$ python -q
>>> import numpy as np
>>> np.set_printoptions(precision=1, suppress=True, linewidth=100, sign=" ")
>>> def rnd(a):
...     return np.round(a, 1) + 0
... 
>>> X = np.load("mat.npy")
>>> X
array([[ -2,  -1,   0,   1,   2,   3,   4,   5,   6,   7,   8,   9,  10,  11,  12],
       [ 13,  14,  15,  16,  17,  18,  19,  20,  21,  22,  23,  24,  25,  26,  27],
       [ 28,  29,  30,  31,  32,  33,  34,  35,  36,  37,  38,  39,  40,  41,  42],
       [ 43,  44,  45,  46,  47,  48,  49,  50,  51,  52,  53,  54,  55,  56,  57],
       [ 58,  59,  60,  61,  62,  63,  64,  65,  66,  67,  68,  69,  70,  71,  72],
       [ 73,  74,  75,  76,  77,  78,  79,  80,  81,  82,  83,  84,  85,  86,  87],
       [ 88,  89,  90,  91,  92,  93,  94,  95,  96,  97,  98,  99, 100, 101, 102],
       [103, 104, 105, 106, 107, 108, 109, 110, 111, 112, 113, 114, 115, 116, 117],
       [118, 119, 120, 121, 122, 123, 124, 125, 126, 127, 128, 129, 130, 131, 132]])
>>> np.linalg.lstsq(X[:-1].T, X[-1])[2]
np.int32(2)
>>> np.unique(X.round(6), axis=0).shape
(9, 15)
>>> try:
...     np.linalg.inv(X)
... except np.linalg.LinAlgError as e:
...     print("failed:", e)
... 
failed: Last 2 dimensions of the array must be square
>>> np.abs(np.diag(np.linalg.qr(X)[1])) > 1e-9
array([ True,  True, False, False, False, False, False, False, False])
>>> rnd(np.trace(np.linalg.pinv(X) @ X))
np.float64(2.0)
>>> rk = np.linalg.matrix_rank(X)
>>> rk
np.int64(2)
>>> null = np.linalg.svd(X)[2][rk:].T
>>> [int(np.linalg.matrix_rank(np.delete(X, i, axis=0))) for i in range(9)]
[2, 2, 2, 2, 2, 2, 2, 2, 2]
>>> np.allclose(X @ null, 0)
True
>>> null.shape
(15, 13)
>>> np.linalg.matrix_rank(X.T @ X), np.linalg.matrix_rank(X @ X.T)
(np.int64(2), np.int64(2))
>>> [int(np.linalg.matrix_rank(X[:, :j + 1])) for j in range(15)]
[1, 2, 2, 2, 2, 2, 2, 2, 2, 2, 2, 2, 2, 2, 2]
>>> m1 = np.load("dump.npy")
>>> m1
array([[ 0,  8, -1, -1, -1, -9,  6, -9,  5],
       [ 0, -4, -7,  6,  8,  7, -5, -7, -9],
       [ 0,  0,  3, -6, -3,  4, -8, -4, -7],
       [ 0,  0,  0, -9, -8, -1,  0, -3,  7],
       [ 0,  0,  0,  0,  1,  6,  3,  7,  2],
       [ 0,  0,  0,  0,  0, -5,  7, -7, -2],
       [ 0,  0,  0,  0,  0,  0,  4, -9,  7],
       [ 0,  0,  0,  0,  0,  0,  0,  8,  8],
       [ 0,  0,  0,  0,  0,  0,  0,  0,  7]])
>>> rk = np.linalg.matrix_rank(m1)
>>> rk
np.int64(8)
>>> null = np.linalg.svd(m1)[2][rk:].T
>>> m1 @ null
array([[ 0.],
       [ 0.],
       [ 0.],
       [ 0.],
       [ 0.],
       [ 0.],
       [ 0.],
       [ 0.],
       [ 0.]])
>>> np.allclose(m1 @ null, 0)
True
>>> null[:, 0] / null[np.abs(null[:, 0]).round(6).argmax(), 0]
array([ 1.,  0.,  0.,  0.,  0.,  0.,  0.,  0.,  0.])
>>> [int(np.linalg.matrix_rank(np.delete(m1, i, axis=0))) for i in range(9)]
[8, 8, 8, 8, 8, 8, 8, 8, 8]
>>> null.shape
(9, 1)
>>> [int(np.linalg.matrix_rank(m1[:i])) for i in range(1, len(m1) + 1)]
[1, 2, 3, 4, 5, 6, 7, 8, 8]
>>> [int(np.linalg.matrix_rank(m1[:, :j + 1])) for j in range(9)]
[0, 1, 2, 3, 4, 5, 6, 7, 8]
>>> null @ null.T
array([[ 1.,  0.,  0.,  0.,  0.,  0.,  0.,  0.,  0.],
       [ 0.,  0.,  0.,  0.,  0.,  0.,  0.,  0.,  0.],
       [ 0.,  0.,  0.,  0.,  0.,  0.,  0.,  0.,  0.],
       [ 0.,  0.,  0.,  0.,  0.,  0.,  0.,  0.,  0.],
       [ 0.,  0.,  0.,  0.,  0.,  0.,  0.,  0.,  0.],
       [ 0.,  0.,  0.,  0.,  0.,  0.,  0.,  0.,  0.],
       [ 0.,  0.,  0.,  0.,  0.,  0.,  0.,  0.,  0.],
       [ 0.,  0.,  0.,  0.,  0.,  0.,  0.,  0.,  0.],
       [ 0.,  0.,  0.,  0.,  0.,  0.,  0.,  0.,  0.]])
>>> rnd(np.linalg.norm(m1, 2) / np.linalg.norm(m1))
np.float64(0.6)
>>> np.argsort(-np.linalg.norm(m1, axis=0).round(6), kind="stable")[:3]
array([ 7,  8,  5])
>>> m1 @ m1
array([[   0,  -32,  -59,   63,   74,   92,  -74, -119,  -51],
       [   0,   16,    7,  -36,  -51,  -49,  129,   34,  -25],
       [   0,    0,    9,   36,   36,  -20,  -37,   -3, -214],
       [   0,    0,    0,   81,   64,  -34,  -31,  -46,  -52],
       [   0,    0,    0,    0,    1,  -24,   57,   -6,   81],
       [   0,    0,    0,    0,    0,   25,   -7,  -84,  -11],
       [   0,    0,    0,    0,    0,    0,   16, -108,    5],
       [   0,    0,    0,    0,    0,    0,    0,   64,  120],
       [   0,    0,    0,    0,    0,    0,    0,    0,   49]])
>>> np.linalg.matrix_rank(m1 - m1[0, 0] * np.eye(9))
np.int64(8)
>>> np.prod(np.diag(m1)), rnd(np.linalg.det(m1))
(np.int64(0), np.float64(0.0))
>>> rnd(np.sort(np.linalg.eigvals(m1)))
array([-9., -5., -4.,  0.,  1.,  3.,  4.,  7.,  8.])
>>> left, sv, vt = np.linalg.svd(m1)
>>> evecs = vt[:(sv > 1e-8).sum()]
>>> rng = np.random.default_rng(65)
>>> vec = m1[0] + -2 * m1[3] + rng.integers(2) * np.eye(9)[1]
>>> vec
array([ 0.,  8., -1., 17., 15., -7.,  6., -3., -9.])
>>> rnd(np.diag(evecs.T @ evecs))
array([ 0.,  1.,  1.,  1.,  1.,  1.,  1.,  1.,  1.])
>>> np.linalg.matrix_rank(np.vstack([m1, vec]))
np.int64(8)
>>> rnd(np.linalg.norm(vec - evecs.T @ evecs @ vec))
np.float64(0.0)
>>> labels = rng.permutation(9)
>>> labels
array([ 7,  1,  6,  2,  4,  5,  8,  3,  0])
>>> other = m1[labels][:, labels]
>>> rnd(np.linalg.det(other)), rnd(np.linalg.det(m1[labels]))
(np.float64(0.0), np.float64(0.0))
>>> W0 = np.load("out3.npy")
>>> W0
array([[ 16,   6,   8,  16,   6,   8],
       [  8,   4,  18,   8,   4,  18],
       [  4,   6,  10,   4,   6,  10],
       [ 16,   6,   8,  24,   9,  12],
       [  8,   4,  18,  12,   6,  27],
       [  4,   6,  10,   6,   9,  15]])
>>> def softmax(z):
...     e = np.exp(z - z.max(axis=-1, keepdims=True))
...     return e / e.sum(axis=-1, keepdims=True)
... 
>>> rnd(softmax(10 * W0[0]))
array([ 0.5,  0. ,  0. ,  0.5,  0. ,  0. ])
>>> S = W0 @ W0.T / np.sqrt(6)
>>> softmax(S).round(6).argmax(axis=1)
array([ 3,  4,  4,  3,  4,  4])
>>> rnd(softmax(S + np.triu(np.full(S.shape, -np.inf), 1)))
array([[ 1.,  0.,  0.,  0.,  0.,  0.],
       [ 0.,  1.,  0.,  0.,  0.,  0.],
       [ 0.,  1.,  0.,  0.,  0.,  0.],
       [ 0.,  0.,  0.,  1.,  0.,  0.],
       [ 0.,  0.,  0.,  0.,  1.,  0.],
       [ 0.,  0.,  0.,  0.,  1.,  0.]])
>>> u, v = W0[3], W0[0]
>>> u @ u
np.int64(1157)
>>> pr = (u @ v) / (u @ u) * u
>>> np.outer(u, v)
array([[ 256,   96,  128,  256,   96,  128],
       [  96,   36,   48,   96,   36,   48],
       [ 128,   48,   64,  128,   48,   64],
       [ 384,  144,  192,  384,  144,  192],
       [ 144,   54,   72,  144,   54,   72],
       [ 192,   72,   96,  192,   72,   96]])
>>> rnd(v - pr)
array([ 3.7,  1.4,  1.8, -2.5, -0.9, -1.2])
>>> arr = np.array([[0.0, 0.6, -0.4, -0.9, 1.1, -1.1, 0.1, -0.7, 2.0, -0.9, 0.2],
...     [0.6, -0.8, -2.7, 0.2, -0.5, 1.0, 0.8, -1.0, 0.0, 1.4, 0.1],
...     [0.5, 0.1, -0.7, 0.3, 1.2, 1.3, 0.7, -1.2, -0.4, -0.2, -1.3],
...     [1.1, 0.2, -0.2, 1.4, -0.4, 0.2, -1.0, 1.7, -0.2, -0.6, 1.8],
...     [-0.4, 2.6, 1.0, -2.1, 0.0, -0.2, -0.6, -0.2, 0.3, -0.5, 0.8],
...     [-1.3, 2.0, 0.3, -1.2, 1.2, -0.4, 0.9, 1.5, 1.3, -1.6, -1.9],
...     [-0.3, 3.1, -1.4, 0.8, -0.2, 0.7, -0.4, 2.5, -1.6, 0.8, 1.8],
...     [-0.4, 0.7, 0.2, -1.3, -1.0, 0.1, -0.6, 1.5, -1.1, 0.5, -1.3],
...     [-0.7, -0.7, -0.3, 1.7, 0.0, -0.8, -1.6, -1.4, -0.7, -0.7, 0.6],
...     [1.0, -0.8, 0.9, -0.3, -0.6, -1.4, -0.7, 0.1, -0.2, 0.5, 1.8]])
>>> arr[:, 5] *= 10
>>> arr
array([[  0. ,   0.6,  -0.4,  -0.9,   1.1, -11. ,   0.1,  -0.7,   2. ,  -0.9,   0.2],
       [  0.6,  -0.8,  -2.7,   0.2,  -0.5,  10. ,   0.8,  -1. ,   0. ,   1.4,   0.1],
       [  0.5,   0.1,  -0.7,   0.3,   1.2,  13. ,   0.7,  -1.2,  -0.4,  -0.2,  -1.3],
       [  1.1,   0.2,  -0.2,   1.4,  -0.4,   2. ,  -1. ,   1.7,  -0.2,  -0.6,   1.8],
       [ -0.4,   2.6,   1. ,  -2.1,   0. ,  -2. ,  -0.6,  -0.2,   0.3,  -0.5,   0.8],
       [ -1.3,   2. ,   0.3,  -1.2,   1.2,  -4. ,   0.9,   1.5,   1.3,  -1.6,  -1.9],
       [ -0.3,   3.1,  -1.4,   0.8,  -0.2,   7. ,  -0.4,   2.5,  -1.6,   0.8,   1.8],
       [ -0.4,   0.7,   0.2,  -1.3,  -1. ,   1. ,  -0.6,   1.5,  -1.1,   0.5,  -1.3],
       [ -0.7,  -0.7,  -0.3,   1.7,   0. ,  -8. ,  -1.6,  -1.4,  -0.7,  -0.7,   0.6],
       [  1. ,  -0.8,   0.9,  -0.3,  -0.6, -14. ,  -0.7,   0.1,  -0.2,   0.5,   1.8]])
>>> t3 = np.stack([arr, 2 * arr, arr[::-1]])
>>> rnd(np.linalg.norm(t3, axis=(1, 2)))
array([ 29.1,  58.2,  29.1])
>>> other = np.array([[-2, 1, 2],
...     [-4, -4, 2],
...     [0, 3, 5],
...     [-3, 2, -4],
...     [5, -4, -2],
...     [-3, 3, -4],
...     [-1, -4, -5],
...     [4, 3, -3],
...     [-5, -3, 0],
...     [5, -5, -2],
...     [1, 3, 0]])
>>> np.linalg.matrix_rank(arr @ other)
np.int64(3)
>>> rnd(np.einsum("ij,ij->i", arr, arr))
array([ 128.9,  112.2,  175.1,   14.9,   17.7,   35.6,   74.2,   10.1,   73.8,  202.9])
>>> np.linalg.matrix_rank(np.vstack([arr, other.T]))
np.int64(11)
>>> theta = np.radians(77)
>>> R = np.eye(11)
>>> R[0, 0] = R[10, 10] = np.cos(theta)
>>> R[0, 10], R[10, 0] = -np.sin(theta), np.sin(theta)
>>> rnd(R)
array([[ 0.2,  0. ,  0. ,  0. ,  0. ,  0. ,  0. ,  0. ,  0. ,  0. , -1. ],
       [ 0. ,  1. ,  0. ,  0. ,  0. ,  0. ,  0. ,  0. ,  0. ,  0. ,  0. ],
       [ 0. ,  0. ,  1. ,  0. ,  0. ,  0. ,  0. ,  0. ,  0. ,  0. ,  0. ],
       [ 0. ,  0. ,  0. ,  1. ,  0. ,  0. ,  0. ,  0. ,  0. ,  0. ,  0. ],
       [ 0. ,  0. ,  0. ,  0. ,  1. ,  0. ,  0. ,  0. ,  0. ,  0. ,  0. ],
       [ 0. ,  0. ,  0. ,  0. ,  0. ,  1. ,  0. ,  0. ,  0. ,  0. ,  0. ],
       [ 0. ,  0. ,  0. ,  0. ,  0. ,  0. ,  1. ,  0. ,  0. ,  0. ,  0. ],
       [ 0. ,  0. ,  0. ,  0. ,  0. ,  0. ,  0. ,  1. ,  0. ,  0. ,  0. ],
       [ 0. ,  0. ,  0. ,  0. ,  0. ,  0. ,  0. ,  0. ,  1. ,  0. ,  0. ],
       [ 0. ,  0. ,  0. ,  0. ,  0. ,  0. ,  0. ,  0. ,  0. ,  1. ,  0. ],
       [ 1. ,  0. ,  0. ,  0. ,  0. ,  0. ,  0. ,  0. ,  0. ,  0. ,  0.2]])
>>> other = arr @ R.T
>>> rnd(np.linalg.det(R)), rnd(np.trace(R))
(np.float64(1.0), np.float64(9.4))
>>> rnd(np.linalg.svd(arr, compute_uv=False)), rnd(np.linalg.svd(other, compute_uv=False))
(array([ 27.1,   6.2,   5.8,   3.4,   3.1,   2.7,   2.5,   1.3,   1.1,   0.3]), array([ 27.1,   6.2,   5.8,   3.4,   3.1,   2.7,   2.5,   1.3,   1.1,   0.3]))
>>> np.allclose(np.linalg.norm(arr, axis=1), np.linalg.norm(other, axis=1))
True
>>> rnd(other)
array([[ -0.2,   0.6,  -0.4,  -0.9,   1.1, -11. ,   0.1,  -0.7,   2. ,  -0.9,   0. ],
       [  0. ,  -0.8,  -2.7,   0.2,  -0.5,  10. ,   0.8,  -1. ,   0. ,   1.4,   0.6],
       [  1.4,   0.1,  -0.7,   0.3,   1.2,  13. ,   0.7,  -1.2,  -0.4,  -0.2,   0.2],
       [ -1.5,   0.2,  -0.2,   1.4,  -0.4,   2. ,  -1. ,   1.7,  -0.2,  -0.6,   1.5],
       [ -0.9,   2.6,   1. ,  -2.1,   0. ,  -2. ,  -0.6,  -0.2,   0.3,  -0.5,  -0.2],
       [  1.6,   2. ,   0.3,  -1.2,   1.2,  -4. ,   0.9,   1.5,   1.3,  -1.6,  -1.7],
       [ -1.8,   3.1,  -1.4,   0.8,  -0.2,   7. ,  -0.4,   2.5,  -1.6,   0.8,   0.1],
       [  1.2,   0.7,   0.2,  -1.3,  -1. ,   1. ,  -0.6,   1.5,  -1.1,   0.5,  -0.7],
       [ -0.7,  -0.7,  -0.3,   1.7,   0. ,  -8. ,  -1.6,  -1.4,  -0.7,  -0.7,  -0.5],
       [ -1.5,  -0.8,   0.9,  -0.3,  -0.6, -14. ,  -0.7,   0.1,  -0.2,   0.5,   1.4]])
>>> W1 = np.array([[1, 0],
...     [2, 0],
...     [0, 1],
...     [1, 2],
...     [0, 0],
...     [1, 0],
...     [0, 2],
...     [2, 2],
...     [0, 2],
...     [2, 0],
...     [1, 1]])
>>> c = np.array([0, -1])
>>> H = np.maximum(arr @ W1 + c, 0)
>>> (H > 0).astype(int)
array([[ 0,  0],
       [ 1,  0],
       [ 1,  0],
       [ 1,  1],
       [ 1,  0],
       [ 0,  1],
       [ 1,  1],
       [ 1,  0],
       [ 0,  0],
       [ 0,  0]])
>>> np.linalg.matrix_rank(H)
np.int64(2)
>>> (H > 0).mean(axis=0)
array([ 0.6,  0.3])
>>> rnd(H)
array([[  0. ,   0. ],
       [ 10.1,   0. ],
       [  9.9,   0. ],
       [  8.9,   4.4],
       [  0.1,   0. ],
       [  0. ,   2.4],
       [ 22.1,   2. ],
       [  3.4,   0. ],
       [  0. ,   0. ],
       [  0. ,   0. ]])
>>> W2 = np.array([[3, 3], [9, 8]])
>>> W1 @ W2
array([[  3,   3],
       [  6,   6],
       [  9,   8],
       [ 21,  19],
       [  0,   0],
       [  3,   3],
       [ 18,  16],
       [ 24,  22],
       [ 18,  16],
       [  6,   6],
       [ 12,  11]])
>>> other = np.array([[7, 0, 0, 4, 3, 3, 5, 6, 0, 4, 7],
...     [3, 2, 7, 6, 0, 9, 1, 8, 0, 9, 3],
...     [1, 5, 3, 8, 0, 4, 1, 1, 6, 3, 4],
...     [0, 8, 0, 5, 9, 7, 1, 6, 9, 6, 2],
...     [9, 4, 1, 5, 0, 5, 3, 7, 7, 7, 8],
...     [0, 8, 6, 4, 8, 2, 8, 9, 5, 2, 3],
...     [5, 4, 2, 6, 0, 1, 2, 5, 0, 7, 4],
...     [7, 5, 7, 7, 5, 8, 3, 0, 1, 3, 7],
...     [6, 5, 1, 9, 8, 1, 1, 3, 6, 8, 4],
...     [4, 6, 7, 5, 6, 5, 1, 0, 9, 2, 1],
...     [2, 1, 3, 4, 3, 6, 9, 3, 5, 7, 1]])
>>> E = np.triu(other, 1)
>>> E
array([[ 0,  0,  0,  4,  3,  3,  5,  6,  0,  4,  7],
       [ 0,  0,  7,  6,  0,  9,  1,  8,  0,  9,  3],
       [ 0,  0,  0,  8,  0,  4,  1,  1,  6,  3,  4],
       [ 0,  0,  0,  0,  9,  7,  1,  6,  9,  6,  2],
       [ 0,  0,  0,  0,  0,  5,  3,  7,  7,  7,  8],
       [ 0,  0,  0,  0,  0,  0,  8,  9,  5,  2,  3],
       [ 0,  0,  0,  0,  0,  0,  0,  5,  0,  7,  4],
       [ 0,  0,  0,  0,  0,  0,  0,  0,  1,  3,  7],
       [ 0,  0,  0,  0,  0,  0,  0,  0,  0,  8,  4],
       [ 0,  0,  0,  0,  0,  0,  0,  0,  0,  0,  1],
       [ 0,  0,  0,  0,  0,  0,  0,  0,  0,  0,  0]])
>>> left, sv, vt = np.linalg.svd(E)
>>> evecs = vt[:(sv > 1e-8).sum()]
>>> vec = E[1] + 3 * E[7] + rng.integers(2) * np.eye(11)[1]
>>> vec
array([  0.,   1.,   7.,   6.,   0.,   9.,   1.,   8.,   3.,  18.,  24.])
>>> rnd(np.linalg.norm(vec - evecs.T @ evecs @ vec))
np.float64(1.0)
>>> labels = rng.permutation(11)
>>> labels
array([  9,  10,   3,   6,   1,   5,   4,   8,   0,   7,   2])
>>> other = E[labels][:, labels]
>>> np.allclose(other, E)
False
>>> rnd(np.linalg.det(other)), rnd(np.linalg.det(E[labels]))
(np.float64(0.0), np.float64(0.0))
>>> np.trace(other)
np.int64(0)
>>> other
array([[ 0,  1,  0,  0,  0,  0,  0,  0,  0,  0,  0],
       [ 0,  0,  0,  0,  0,  0,  0,  0,  0,  0,  0],
       [ 6,  2,  0,  1,  0,  7,  9,  9,  0,  6,  0],
       [ 7,  4,  0,  0,  0,  0,  0,  0,  0,  5,  0],
       [ 9,  3,  6,  1,  0,  9,  0,  0,  0,  8,  7],
       [ 2,  3,  0,  8,  0,  0,  0,  5,  0,  9,  0],
       [ 7,  8,  0,  3,  0,  5,  0,  7,  0,  7,  0],
       [ 8,  4,  0,  0,  0,  0,  0,  0,  0,  0,  0],
       [ 4,  7,  4,  5,  0,  3,  3,  0,  0,  6,  0],
       [ 3,  7,  0,  0,  0,  0,  0,  1,  0,  0,  0],
       [ 3,  4,  8,  1,  0,  4,  0,  6,  0,  1,  0]])
